In [1]: import numpy as np

In [2]: from numpy import linalg as LA

In [3]: np.set_printoptions(suppress=True, linewidth=200)

In [4]: X = np.load("x.npy")

In [5]: print(X)
[[5 8 6 5 8 8 7 7 7 8]
 [0 3 1 0 3 3 2 2 2 3]
 [5 8 6 5 8 8 7 7 7 8]
 [2 5 3 2 5 5 4 4 4 5]
 [2 5 3 2 5 5 4 4 4 5]
 [4 7 5 4 7 7 6 6 6 7]
 [4 7 5 4 7 7 6 6 6 7]
 [0 3 1 0 3 3 2 2 2 3]]

In [6]: r = LA.matrix_rank(X)

In [7]: print(r)
2

In [8]: N = LA.svd(X)[2][r:].T

In [9]: print(np.allclose(X @ N, 0))
True

In [10]: print([int(LA.matrix_rank(X[:, :j + 1])) for j in range(10)])
[1, 2, 2, 2, 2, 2, 2, 2, 2, 2]

In [11]: print(np.round(N @ N.T, 2))
[[ 0.62  0.06 -0.23 -0.38  0.06  0.06 -0.09 -0.09 -0.09  0.06]
 [ 0.06  0.81 -0.02  0.06 -0.19 -0.19 -0.11 -0.11 -0.11 -0.19]
 [-0.23 -0.02  0.84 -0.23 -0.02 -0.02 -0.09 -0.09 -0.09 -0.02]
 [-0.38  0.06 -0.23  0.62  0.06  0.06 -0.09 -0.09 -0.09  0.06]
 [ 0.06 -0.19 -0.02  0.06  0.81 -0.19 -0.11 -0.11 -0.11 -0.19]
 [ 0.06 -0.19 -0.02  0.06 -0.19  0.81 -0.11 -0.11 -0.11 -0.19]
 [-0.09 -0.11 -0.09 -0.09 -0.11 -0.11  0.9  -0.1  -0.1  -0.11]
 [-0.09 -0.11 -0.09 -0.09 -0.11 -0.11 -0.1   0.9  -0.1  -0.11]
 [-0.09 -0.11 -0.09 -0.09 -0.11 -0.11 -0.1  -0.1   0.9  -0.11]
 [ 0.06 -0.19 -0.02  0.06 -0.19 -0.19 -0.11 -0.11 -0.11  0.81]]

In [12]: W0 = np.loadtxt("block5.csv", delimiter=",")

In [13]: print(W0)
[[-6.  0.  0.  0.]
 [-8.  1.  0.  0.]
 [ 0.  0.  0.  0.]
 [ 0.  0.  0.  0.]]

In [14]: print((W0 - W0.T) / 2)
[[ 0.  4.  0.  0.]
 [-4.  0.  0.  0.]
 [ 0.  0.  0.  0.]
 [ 0.  0.  0.  0.]]

In [15]: print(np.trace(W0))
-5.0

In [16]: print(np.allclose(W0 @ W0.T, W0.T @ W0))
False

In [17]: print((W0 + W0.T) / 2)
[[-6. -4.  0.  0.]
 [-4.  1.  0.  0.]
 [ 0.  0.  0.  0.]
 [ 0.  0.  0.  0.]]
